% python3 -q
>>> import numpy as np
>>> np.set_printoptions(suppress=True, linewidth=100)
>>> rnd = lambda a: np.round(a, 2) + 0
>>> rng = np.random.default_rng(11)
>>> X = rng.normal(size=(34, 12)) + 5 * np.array([3, -1, -3, 3, 0, 2, 2, -1, -2, 3, -3, -2])
>>> rnd(X)
array([[ 15.03,  -3.64, -13.78,  14.49,  -0.3 ,   9.47,  10.57,  -5.06,  -9.25,  13.15, -13.43,
        -10.1 ],
       [ 15.68,  -5.14, -15.38,  15.46,   0.82,   9.8 ,   9.85,  -4.31, -10.87,  13.49, -14.61,
        -10.67],
       [ 13.08,  -5.81, -15.47,  13.81,  -1.49,  10.04,  10.9 ,  -5.23, -10.74,  15.38, -14.28,
        -10.3 ],
       [ 15.54,  -3.96, -15.21,  14.19,   0.35,  10.25,  11.1 ,  -6.28, -10.66,  14.16, -16.73,
         -9.87],
       [ 15.53,  -5.74, -13.61,  15.82,   0.63,  10.4 ,  10.96,  -6.33,  -9.39,  15.6 , -16.77,
         -9.65],
       [ 14.75,  -4.22, -15.44,  14.98,   0.34,   9.12,  10.6 ,  -5.1 ,  -9.51,  14.48, -13.91,
         -9.39],
       [ 14.82,  -4.37, -13.74,  16.79,  -1.57,  10.88,  10.47,  -5.09, -11.01,  16.26, -16.26,
         -9.43],
       [ 16.3 ,  -6.6 , -15.3 ,  13.69,   0.24,  11.51,  12.02,  -6.78, -10.57,  15.7 , -13.42,
         -9.58],
       [ 14.25,  -4.7 , -15.02,  14.8 ,  -0.73,  10.39,  10.31,  -5.09, -10.22,  13.72, -15.49,
         -8.79],
       [ 14.81,  -6.44, -13.67,  15.53,   2.11,  10.06,   9.54,  -6.45,  -8.68,  17.57, -15.82,
        -10.65],
       [ 15.6 ,  -5.83, -15.27,  14.65,   0.19,  11.09,  10.02,  -4.08, -10.42,  15.33, -17.14,
        -11.45],
       [ 15.8 ,  -5.59, -14.42,  15.54,   1.32,  10.81,  11.02,  -5.11, -10.7 ,  14.27, -15.49,
        -11.13],
       [ 14.45,  -5.09, -14.75,  14.66,  -1.92,   9.93,  10.23,  -3.92,  -9.42,  14.36, -15.72,
         -7.99],
       [ 15.76,  -3.17, -12.87,  14.18,   0.39,  10.46,  10.56,  -4.46,  -9.8 ,  15.17, -16.5 ,
        -10.17],
       [ 14.25,  -4.87, -15.47,  15.62,   0.82,  10.31,  10.32,  -4.91, -10.45,  14.84, -15.5 ,
         -9.61],
       [ 15.01,  -4.42, -16.33,  15.89,  -0.76,   9.27,   9.8 ,  -5.56,  -9.71,  14.43, -16.07,
        -10.85],
       [ 16.31,  -4.96, -16.17,  15.01,  -1.56,  11.79,   8.48,  -4.52,  -9.46,  13.55, -14.7 ,
         -9.  ],
       [ 15.47,  -4.74, -14.05,  15.16,   0.34,   9.87,  10.63,  -5.94,  -9.21,  14.49, -16.09,
         -9.63],
       [ 16.69,  -4.04, -15.52,  15.7 ,  -0.45,   9.88,  10.09,  -7.32,  -9.81,  13.97, -15.7 ,
        -11.47],
       [ 13.48,  -5.94, -14.17,  16.67,  -0.03,  11.09,   9.74,  -6.91,  -9.85,  15.45, -15.43,
         -9.7 ],
       [ 15.57,  -5.86, -16.48,  14.78,  -0.21,   9.65,  10.99,  -3.27, -10.42,  15.7 , -14.06,
         -9.29],
       [ 16.05,  -5.39, -14.26,  17.02,   0.8 ,   9.38,  10.61,  -3.74,  -9.63,  14.44, -13.46,
        -11.25],
       [ 15.5 ,  -5.02, -16.19,  16.22,   0.35,   8.83,  10.6 ,  -5.43, -11.9 ,  14.31, -14.74,
         -9.36],
       [ 15.17,  -4.95, -14.53,  14.79,   1.18,  10.15,  10.29,  -4.46, -11.06,  14.29, -13.47,
         -9.66],
       [ 14.72,  -4.66, -15.48,  15.28,  -0.67,  10.28,   8.42,  -3.67, -10.51,  13.42, -15.22,
        -10.37],
       [ 15.15,  -6.15, -14.6 ,  18.62,  -1.28,  10.34,   9.69,  -4.81, -11.81,  13.85, -14.54,
        -10.04],
       [ 16.64,  -5.7 , -14.83,  17.91,  -0.77,   9.1 ,   9.96,  -5.04,  -9.16,  15.13, -15.76,
         -9.79],
       [ 17.64,  -3.73, -17.78,  14.86,  -0.88,  10.62,   9.83,  -3.07,  -9.07,  15.89, -14.81,
        -10.04],
       [ 15.34,  -3.7 , -14.47,  14.65,   1.28,  10.19,   9.92,  -5.79, -10.57,  14.36, -17.79,
         -8.98],
       [ 15.57,  -5.21, -13.95,  15.44,   0.37,   7.53,   9.77,  -4.47,  -8.39,  16.84, -13.57,
        -11.16],
       [ 12.8 ,  -4.43, -14.97,  15.96,  -0.13,  10.22,   8.5 ,  -4.55, -10.44,  15.35, -14.54,
        -10.12],
       [ 15.32,  -5.01, -14.24,  15.5 ,  -0.55,   9.41,  11.74,  -5.1 ,  -9.01,  15.39, -15.56,
        -10.75],
       [ 15.12,  -4.74, -14.39,  13.73,  -0.59,   9.91,  11.6 ,  -7.36,  -9.56,  14.46, -14.57,
        -10.49],
       [ 15.36,  -3.44, -14.65,  15.43,   0.37,   9.25,  10.54,  -5.21, -10.81,  14.96, -15.23,
         -9.25]])
>>> def softmax(z):
...     e = np.exp(z - z.max(axis=-1, keepdims=True))
...     return e / e.sum(axis=-1, keepdims=True)
... 
>>> rnd(softmax(X).sum(axis=1))
array([1., 1., 1., 1., 1., 1., 1., 1., 1., 1., 1., 1., 1., 1., 1., 1., 1., 1., 1., 1., 1., 1., 1.,
       1., 1., 1., 1., 1., 1., 1., 1., 1., 1., 1.])
>>> rnd(softmax(10 * X[28]))
array([1., 0., 0., 0., 0., 0., 0., 0., 0., 0., 0., 0.])
>>> att = X @ X.T / np.sqrt(12)
>>> rnd(softmax(att)[28] @ X)
array([ 15.68,  -5.73, -15.34,  14.72,   0.12,  11.04,  10.02,  -4.1 , -10.36,  15.34, -17.02,
       -11.36])
>>> softmax(att).round(6).argmax(axis=1)
array([10, 10, 10, 10, 10, 27, 10, 10, 10, 10, 10, 10, 10, 10, 10, 10, 27, 10, 10, 10, 27, 10, 10,
       10, 10, 10, 26, 27, 10, 10, 10, 10, 10, 10])
